% ipython --no-banner

In [1]: import numpy as np

In [2]: from numpy import linalg as LA

In [3]: np.set_printoptions(precision=2, suppress=True, linewidth=200, legacy="1.25")

In [4]: def rnd(a):
   ...:     return np.round(a, 2) + 0
   ...: 

In [5]: M = np.array([[3, 2, -4, -1, 2, -5, 3, -1, -4, 1],
   ...:     [3, 0, 2, 1, -4, 3, 0, 5, -3, -4],
   ...:     [4, -5, 0, -4, 1, -5, 0, 0, 1, 2],
   ...:     [4, -5, -4, 3, 1, 3, 4, 3, 4, 3],
   ...:     [-5, 2, 3, -1, -3, 3, 2, 3, 0, -2]])

In [6]: print(M)
[[ 3  2 -4 -1  2 -5  3 -1 -4  1]
 [ 3  0  2  1 -4  3  0  5 -3 -4]
 [ 4 -5  0 -4  1 -5  0  0  1  2]
 [ 4 -5 -4  3  1  3  4  3  4  3]
 [-5  2  3 -1 -3  3  2  3  0 -2]]

In [7]: M2 = M / LA.norm(M, axis=1, keepdims=True)

In [8]: gram = M2 @ M2.T

In [9]: print(rnd(gram[4]))
[-0.53  0.42 -0.59 -0.29  1.  ]

In [10]: print(rnd(gram))
[[ 1.   -0.23  0.36 -0.02 -0.53]
 [-0.23  1.   -0.25  0.03  0.42]
 [ 0.36 -0.25  1.    0.24 -0.59]
 [-0.02  0.03  0.24  1.   -0.29]
 [-0.53  0.42 -0.59 -0.29  1.  ]]

In [11]: arr = np.load("sample2.npy")

In [12]: print(arr)
[[ 7  1  5  1  6  5  7  7]
 [ 4 -2  2 -2  3  2  4  4]
 [ 7  1  5  1  6  5  7  7]
 [ 6  0  4  0  5  4  6  6]
 [ 3 -3  1 -3  2  1  3  3]
 [ 5 -1  3 -1  4  3  5  5]
 [ 4 -2  2 -2  3  2  4  4]]

In [13]: # null space of dimension 6

In [14]: print(LA.matrix_rank(arr, rtol=0.1))
2

In [15]: print(rnd(LA.norm(arr, 2) / LA.norm(arr)))
0.98

In [16]: print(LA.cond(arr) > 100)
True

In [17]: print([round(float(x), 2) for x in LA.svd(arr, compute_uv=False)[:3]])
[30.03, 6.44, 0.0]

In [18]: U, sv, Vt = LA.svd(arr)

In [19]: V = Vt[:(sv > 1e-8).sum()]

In [20]: rng = np.random.default_rng(2267)

In [21]: x = arr[1] + -3 * arr[2] + rng.integers(2) * np.eye(8)[5]

In [22]: print(x)
[-17.  -5. -13.  -5. -15. -13. -17. -17.]

In [23]: print(rnd(V.T @ V))
[[ 0.23 -0.06  0.13 -0.06  0.18  0.13  0.23  0.23]
 [-0.06  0.46  0.11  0.46  0.03  0.11 -0.06 -0.06]
 [ 0.13  0.11  0.13  0.11  0.13  0.13  0.13  0.13]
 [-0.06  0.46  0.11  0.46  0.03  0.11 -0.06 -0.06]
 [ 0.18  0.03  0.13  0.03  0.15  0.13  0.18  0.18]
 [ 0.13  0.11  0.13  0.11  0.13  0.13  0.13  0.13]
 [ 0.23 -0.06  0.13 -0.06  0.18  0.13  0.23  0.23]
 [ 0.23 -0.06  0.13 -0.06  0.18  0.13  0.23  0.23]]

In [24]: print(rnd(np.diag(V.T @ V)))
[0.23 0.46 0.13 0.46 0.15 0.13 0.23 0.23]

In [25]: print(LA.matrix_rank(np.vstack([arr, x])))
2

In [26]: print(np.allclose(V.T @ V @ x, x))
True

In [27]: E = np.diag(np.array([0, 1, 3]))

In [28]: print(E)
[[0 0 0]
 [0 1 0]
 [0 0 3]]

In [29]: # splits into 3 blocks

In [30]: def softmax(z):
    ...:     e = np.exp(z - z.max(axis=-1, keepdims=True))
    ...:     return e / e.sum(axis=-1, keepdims=True)
    ...: 

In [31]: print(rnd(softmax(arr[0] + 4)))
[0.27 0.   0.04 0.   0.1  0.04 0.27 0.27]

In [32]: print(softmax(arr).sum(axis=1))
[1. 1. 1. 1. 1. 1. 1.]

In [33]: scores = arr @ arr.T / np.sqrt(8)

In [34]: print(rnd(softmax(scores)))
[[0.5  0.   0.5  0.   0.   0.   0.  ]
 [0.5  0.   0.5  0.   0.   0.   0.  ]
 [0.5  0.   0.5  0.   0.   0.   0.  ]
 [0.5  0.   0.5  0.   0.   0.   0.  ]
 [0.48 0.   0.48 0.04 0.   0.   0.  ]
 [0.5  0.   0.5  0.   0.   0.   0.  ]
 [0.5  0.   0.5  0.   0.   0.   0.  ]]

In [35]: print(rnd(softmax(scores + np.triu(np.full(scores.shape, -np.inf), 1))))
[[1.   0.   0.   0.   0.   0.   0.  ]
 [1.   0.   0.   0.   0.   0.   0.  ]
 [0.5  0.   0.5  0.   0.   0.   0.  ]
 [0.5  0.   0.5  0.   0.   0.   0.  ]
 [0.48 0.   0.48 0.04 0.   0.   0.  ]
 [0.5  0.   0.5  0.   0.   0.   0.  ]
 [0.5  0.   0.5  0.   0.   0.   0.  ]]

In [36]: f = np.array([-3, 0, -1, -1, 0]) + 0.5

In [37]: data = np.outer(f, f) / (f @ f)

In [38]: print(rnd(data))
[[ 0.86 -0.17  0.17  0.17 -0.17]
 [-0.17  0.03 -0.03 -0.03  0.03]
 [ 0.17 -0.03  0.03  0.03 -0.03]
 [ 0.17 -0.03  0.03  0.03 -0.03]
 [-0.17  0.03 -0.03 -0.03  0.03]]

In [39]: # row 0 dominates

In [40]: U, sv, Vt = LA.svd(data)

In [41]: V = Vt[:(sv > 1e-8).sum()]

In [42]: x = data[0] + -3 * data[4] + rng.integers(2) * np.eye(5)[1]

In [43]: print(rnd(x))
[ 1.38  0.72  0.28  0.28 -0.28]

In [44]: print(rnd(LA.norm(x - V.T @ V @ x)))
0.98

In [45]: print(np.allclose(V.T @ V @ x, x))
False

In [46]: print(rnd(np.diag(V.T @ V)))
[0.86 0.03 0.03 0.03 0.03]

In [47]: print(LA.matrix_rank(np.vstack([data, x])))
2

In [48]: w, V = LA.eigh(data)

In [49]: print(w.sum(), rnd(np.trace(data)))
1.0 1.0

In [50]: print(rnd(LA.eigvalsh(data @ data)))
[0. 0. 0. 0. 1.]

In [51]: print(np.unique(w.round(6) + 0, return_counts=True)[1])
[4 1]

In [52]: print(rnd(V.T @ data @ V))
[[0. 0. 0. 0. 0.]
 [0. 0. 0. 0. 0.]
 [0. 0. 0. 0. 0.]
 [0. 0. 0. 0. 0.]
 [0. 0. 0. 0. 1.]]

In [53]: print(rnd(V.T @ V))
[[1. 0. 0. 0. 0.]
 [0. 1. 0. 0. 0.]
 [0. 0. 1. 0. 0.]
 [0. 0. 0. 1. 0.]
 [0. 0. 0. 0. 1.]]

In [54]: print((w > 1e-8).sum(), (w < -1e-8).sum())
1 0

In [55]: print(rnd(np.abs(V[:, -1])))
[0.93 0.19 0.19 0.19 0.19]

In [56]: X = np.load("arr.npy")

In [57]: print(X)
[[ 25  -5  15  15  20   0   5 -10]
 [ -5   1  -3  -3  -4   0  -1   2]
 [ 15  -3   9   9  12   0   3  -6]
 [ 15  -3   9   9  12   0   3  -6]
 [ 20  -4  12  12  16   0   4  -8]
 [  0   0   0   0   0   0   0   0]
 [  5  -1   3   3   4   0   1  -2]
 [-10   2  -6  -6  -8   0  -2   4]]

In [58]: # rank 1

In [59]: w, V = LA.eigh(X)

In [60]: print(rnd(np.abs(V[:, -1])))
[0.62 0.12 0.37 0.37 0.5  0.   0.12 0.25]

In [61]: print(rnd(w.sum()), np.trace(X))
65.0 65

In [62]: print(rnd(V.T @ V))
[[1. 0. 0. 0. 0. 0. 0. 0.]
 [0. 1. 0. 0. 0. 0. 0. 0.]
 [0. 0. 1. 0. 0. 0. 0. 0.]
 [0. 0. 0. 1. 0. 0. 0. 0.]
 [0. 0. 0. 0. 1. 0. 0. 0.]
 [0. 0. 0. 0. 0. 1. 0. 0.]
 [0. 0. 0. 0. 0. 0. 1. 0.]
 [0. 0. 0. 0. 0. 0. 0. 1.]]

In [63]: print(np.abs(V[:, -1]).round(6).argmax())
0

In [64]: print(rnd(LA.eigvalsh(X @ X)))
[   0.    0.    0.    0.    0.    0.    0. 4225.]

In [65]: print(rnd(LA.svd(X, compute_uv=False)))
[65.  0.  0.  0.  0.  0.  0.  0.]

In [66]: print(np.unique(X.round(6), axis=0).shape)
(7, 8)

In [67]: print(np.abs(np.diag(LA.qr(X)[1])) > 1e-9)
[ True False False False False False False False]

In [68]: print(rnd(np.trace(LA.pinv(X) @ X)))
1.0

In [69]: M2 = X + rng.integers(-2, 3, (8, 1)) @ rng.integers(-2, 3, (1, 8))

In [70]: print(M2)
[[ 25  -3  17  13  24   2   5 -14]
 [ -5   3  -1  -5   0   2  -1  -2]
 [ 15  -3   9   9  12   0   3  -6]
 [ 15  -2  10   8  14   1   3  -8]
 [ 20  -4  12  12  16   0   4  -8]
 [  0   0   0   0   0   0   0   0]
 [  5  -1   3   3   4   0   1  -2]
 [-10   3  -5  -7  -6   1  -2   2]]

In [71]: print(LA.matrix_rank(M2 - X, tol=1e-8))
1

In [72]: print(rnd(LA.svd(M2 - X, compute_uv=False)))
[10.95  0.    0.    0.    0.    0.    0.    0.  ]

In [73]: print(np.abs(M2 - X).sum(axis=1))
[16 16  0  8  0  0  0  8]

In [74]: print(rnd(np.sort(np.abs(LA.eigvals(M2)))))
[ 0.    0.    0.    0.    0.    0.    2.47 66.47]

In [75]: print(np.trace(M2))
64

In [76]: print((M2 - M2.T) / 2)
[[ 0.   1.   1.  -1.   2.   1.   0.  -2. ]
 [-1.   0.   1.  -1.5  2.   1.   0.  -2.5]
 [-1.  -1.   0.  -0.5  0.   0.   0.  -0.5]
 [ 1.   1.5  0.5  0.   1.   0.5  0.  -0.5]
 [-2.  -2.   0.  -1.   0.   0.   0.  -1. ]
 [-1.  -1.   0.  -0.5  0.   0.   0.  -0.5]
 [ 0.   0.   0.   0.   0.   0.   0.   0. ]
 [ 2.   2.5  0.5  0.5  1.   0.5  0.   0. ]]

In [77]: print(rnd(LA.det(M2)))
0.0

In [78]: m1 = np.load("case4.npy")

In [79]: print(m1)
[[0 0 1 0 0 1 0]
 [0 0 0 1 0 1 0]
 [1 0 0 1 1 1 1]
 [0 1 1 0 0 0 1]
 [0 0 1 0 0 0 0]
 [1 1 1 0 0 0 0]
 [0 0 1 1 0 0 0]]

In [80]: # equal to its transpose

In [81]: print(rnd(softmax(10 * m1[4])))
[0. 0. 1. 0. 0. 0. 0.]

In [82]: print(rnd(softmax(m1[4])))
[0.11 0.11 0.31 0.11 0.11 0.11 0.11]

In [83]: print(rnd(softmax(m1).sum(axis=1)))
[1. 1. 1. 1. 1. 1. 1.]

In [84]: scores = m1 @ m1.T / np.sqrt(7)

In [85]: print(softmax(scores).round(6).argmax(axis=1))
[0 1 2 3 0 5 6]

In [86]: print(rnd(softmax(scores)[4] @ m1))
[0.26 0.31 0.78 0.37 0.11 0.37 0.26]

In [87]: print(rnd(softmax(scores)))
[[0.2  0.13 0.13 0.13 0.13 0.13 0.13]
 [0.14 0.21 0.21 0.1  0.1  0.1  0.14]
 [0.09 0.14 0.42 0.09 0.06 0.09 0.09]
 [0.12 0.08 0.12 0.26 0.12 0.18 0.12]
 [0.16 0.11 0.11 0.16 0.16 0.16 0.16]
 [0.12 0.08 0.12 0.18 0.12 0.26 0.12]
 [0.13 0.13 0.13 0.13 0.13 0.13 0.2 ]]

In [88]: print(np.allclose(m1[:-1].T @ LA.lstsq(m1[:-1].T, m1[-1])[0], m1[-1]))
True

In [89]: print(np.abs(np.diag(LA.qr(m1)[1])) > 1e-9)
[ True  True  True  True  True  True False]

In [90]: print(LA.lstsq(m1[:-1].T, m1[-1])[2])
6

In [91]: print(np.unique(m1.round(6), axis=0).shape)
(7, 7)

In [92]: print(rnd(np.trace(LA.pinv(m1) @ m1)))
6.0

In [93]: U, sv, Vt = LA.svd(m1)

In [94]: print(rnd(sv))
[2.92 2.15 1.51 1.   1.   0.74 0.  ]

In [95]: M2 = U[:, :6] @ np.diag(sv[:6]) @ Vt[:6]

In [96]: print(LA.matrix_rank(M2))
6

In [97]: print(LA.matrix_rank(m1, rtol=0.05))
6

In [98]: print(rnd(np.abs(m1 - M2).max()))
0.0

In [99]: w, V = LA.eigh(m1)

In [100]: print(np.unique(w.round(6) + 0, return_counts=True)[1])
[1 1 1 1 1 1 1]

In [101]: print((w > 1e-8).sum(), (w < -1e-8).sum())
3 3

In [102]: K = np.loadtxt("out9.csv", delimiter=",")

In [103]: print(K)
[[-19.18  39.12  -0.07  19.06 -41.48 -60.06]
 [-20.85  38.66   0.55  20.62 -41.34 -60.98]
 [-20.35  41.35  -0.36  20.53 -39.9  -60.04]
 [-19.03  39.13  -0.41  18.95 -40.38 -63.5 ]
 [-19.89  41.23   0.28  20.15 -40.93 -60.21]
 [-19.73  38.77   1.75  20.76 -39.52 -59.68]
 [-20.36  40.01   1.66  21.15 -38.56 -61.58]
 [-19.65  40.23   0.99  18.15 -38.55 -59.58]
 [-21.68  39.96   0.49  20.35 -39.57 -59.79]
 [-21.38  39.29  -1.01  20.82 -40.53 -59.34]
 [-20.48  39.82  -1.01  19.35 -40.86 -57.95]
 [-18.59  40.     0.49  19.51 -40.55 -60.27]
 [-20.08  39.3    0.52  20.19 -40.88 -59.1 ]
 [-20.61  42.56   1.37  20.55 -38.4  -60.06]]

In [104]: print(rnd(np.abs(LA.svd(K)[2][-1])))
[0.54 0.07 0.49 0.66 0.17 0.03]

In [105]: print(LA.cond(K) > 100)
True

In [106]: print(LA.matrix_rank(K, rtol=0.1))
1

In [107]: print([round(float(x), 2) for x in LA.svd(K, compute_uv=False)[:3]])
[326.83, 5.13, 4.68]

In [108]: print(rnd(LA.norm(K, 2) / LA.norm(K)))
1.0

In [109]: idx = K[:, 4] > np.median(K[:, 4])

In [110]: f = K[idx].mean(axis=0) - K[~idx].mean(axis=0)

In [111]: print(((K - K.mean(axis=0)) @ f > 0).astype(int))
[0 0 1 1 0 1 1 1 1 0 0 0 0 1]

In [112]: print(rnd(f))
[-0.14  0.66  0.82  0.11  1.67 -0.9 ]

In [113]: print(idx.astype(int))
[0 0 1 1 0 1 1 1 1 0 0 0 0 1]

In [114]: U, sv, Vt = LA.svd(K)

In [115]: print(rnd(sv))
[326.83   5.13   4.68   3.65   2.45   1.61]

In [116]: M2 = U[:, :1] @ np.diag(sv[:1]) @ Vt[:1]

In [117]: print(LA.matrix_rank(M2))
1

In [118]: print(LA.matrix_rank(K, rtol=0.05))
1

In [119]: x = np.array([-1, -1, 1, -1, 1, -1])

In [120]: y = K @ x

In [121]: print(rnd(LA.lstsq(K, y)[0]))
[-1. -1.  1. -1.  1. -1.]

In [122]: y = y + 0.3 * rng.normal(size=14)

In [123]: print(rnd(y))
[-20.28 -18.   -21.7  -16.66 -22.1  -17.89 -16.08 -16.89 -18.1  -21.26 -22.42 -20.72 -20.55 -19.05]

In [124]: b, *_ = LA.lstsq(K, y)

In [125]: print(rnd(LA.norm(y - K @ b)))
0.65

In [126]: print([round(float(LA.norm(LA.solve(K.T @ K + lam * np.eye(6), K.T @ y))), 2) for lam in (0, 1, 10, 100)])
[2.4, 2.03, 1.17, 0.35]

In [127]: print(b.round())
[-1. -1.  1. -1.  1. -1.]

In [128]: M2 = np.c_[K[:, :1] @ np.array([[-1]]), np.array([2, -2, -3, -1, 3, 3, -3, -1, 1, 1, 0, -3, 2, -3])]

In [129]: print(M2)
[[19.18  2.  ]
 [20.85 -2.  ]
 [20.35 -3.  ]
 [19.03 -1.  ]
 [19.89  3.  ]
 [19.73  3.  ]
 [20.36 -3.  ]
 [19.65 -1.  ]
 [21.68  1.  ]
 [21.38  1.  ]
 [20.48  0.  ]
 [18.59 -3.  ]
 [20.08  2.  ]
 [20.61 -3.  ]]

In [130]: print(rnd(LA.norm(M2 - K @ LA.lstsq(K, M2)[0], axis=0)))
[0.   6.62]

In [131]: print(LA.matrix_rank(np.c_[K, M2]))
7

In [132]: feats = np.load("block18.npy")

In [133]: print(feats)
[[ 1 -1 -1  1  1 -1 -1  1]
 [ 1 -1  1 -1 -1  1 -1  1]
 [ 1 -1  1 -1  1 -1  1 -1]]

In [134]: rk = LA.matrix_rank(X)

In [135]: print(rk)
1

In [136]: null = LA.svd(X)[2][rk:].T

In [137]: print([int(LA.matrix_rank(X[:i])) for i in range(1, len(X) + 1)])
[1, 1, 1, 1, 1, 1, 1, 1]

In [138]: print(null.shape)
(8, 7)

In [139]: print(LA.matrix_rank(X.T @ X), LA.matrix_rank(X @ X.T))
1 1

In [140]: W1 = np.array([[5, -3, 1, 3],
     ...:     [0, 0, -4, -2],
     ...:     [-1, -2, 5, 2],
     ...:     [-2, -2, -4, 5],
     ...:     [-2, -4, 0, -2],
     ...:     [0, -4, -1, -3],
     ...:     [3, 4, -2, -1],
     ...:     [1, 1, 4, -2]])

In [141]: b = np.array([0, 3, 2, 1])

In [142]: hid = np.maximum(feats @ W1 + b, 0)

In [143]: print(hid)
[[ 0  0  5  9]
 [ 6  0 21  1]
 [ 6  3 11  5]]

In [144]: print(rnd((hid > 0).mean(axis=0)))
[0.67 0.33 1.   1.  ]

In [145]: cent = np.array([[-1, 1], [-1, 1], [2, -2], [1, 1]])

In [146]: print(W1 @ cent)
[[  3   3]
 [-10   6]
 [ 15 -11]
 [  1   9]
 [  4  -8]
 [ -1  -5]
 [-12  10]
 [  4  -8]]

In [147]: print(hid @ cent)
[[ 19  -1]
 [ 37 -35]
 [ 18  -8]]

In [148]: U, sv, Vt = LA.svd(hid, full_matrices=False)

In [149]: print(rnd(U.T @ U))
[[1. 0. 0.]
 [0. 1. 0.]
 [0. 0. 1.]]

In [150]: print((sv > 1e-8).sum())
3

In [151]: print(U.shape, sv.shape, Vt.shape)
(3, 3) (3,) (3, 4)

In [152]: print(rnd(np.sqrt((sv ** 2).sum())), rnd(LA.norm(hid)))
27.84 27.84

In [153]: print(rnd(Vt @ Vt.T))
[[1. 0. 0.]
 [0. 1. 0.]
 [0. 0. 1.]]
